$ python -q
>>> import numpy as np
>>> from numpy import linalg as LA
>>> np.set_printoptions(suppress=True, linewidth=100)
>>> rnd = lambda a: np.round(a, 2) + 0
>>> K = np.array([[0.2, 0.4, 0.2, 2.4], [0.4, 0.6, -0.3, 0.2]])
>>> K
array([[ 0.2,  0.4,  0.2,  2.4],
       [ 0.4,  0.6, -0.3,  0.2]])
>>> def softmax(z):
...     e = np.exp(z - z.max(axis=-1, keepdims=True))
...     return e / e.sum(axis=-1, keepdims=True)
... 
>>> rnd(softmax(K[1]))
array([0.28, 0.35, 0.14, 0.23])
>>> scores = K @ K.T / np.sqrt(4)
>>> softmax(scores).round(6).argmax(axis=1)
array([0, 0])
>>> rnd(softmax(scores))
array([[0.93, 0.07],
       [0.51, 0.49]])
>>> rnd(softmax(scores)[1] @ K)
array([ 0.3 ,  0.5 , -0.04,  1.32])
>>> vec = np.array([6, 7, 8, 2])
>>> h1 = np.maximum(K @ vec, 0)
>>> K * (h1 > 1e-9)[:, None]
array([[ 0.2,  0.4,  0.2,  2.4],
       [ 0.4,  0.6, -0.3,  0.2]])
>>> rnd(np.maximum(K @ vec, 0) - np.maximum(-K @ vec, 0))
array([10.4,  4.6])
>>> rnd(np.maximum(K @ (3 * vec), 0))
array([31.2, 13.8])
>>> arr = np.load("case2.npy")
>>> arr
array([[ 5, -4, 15],
       [ 4, -3, 12],
       [-2,  0, -6]])
>>> # null space of dimension 1
>>> A2 = np.array([[-3, 1], [3, 3], [-3, 1]])
>>> arr @ A2
array([[-72,   8],
       [-57,   7],
       [ 24,  -8]])
>>> np.einsum("ij->j", arr)
array([ 7, -7, 21])
>>> LA.matrix_rank(np.vstack([arr, A2.T]))
np.int64(3)
>>> np.vstack([arr, A2.T]).shape
(5, 3)
>>> np.einsum("ik,kj->ij", arr, A2)
array([[-72,   8],
       [-57,   7],
       [ 24,  -8]])
>>> A2.T @ arr.T
array([[-72, -57,  24],
       [  8,   7,  -8]])
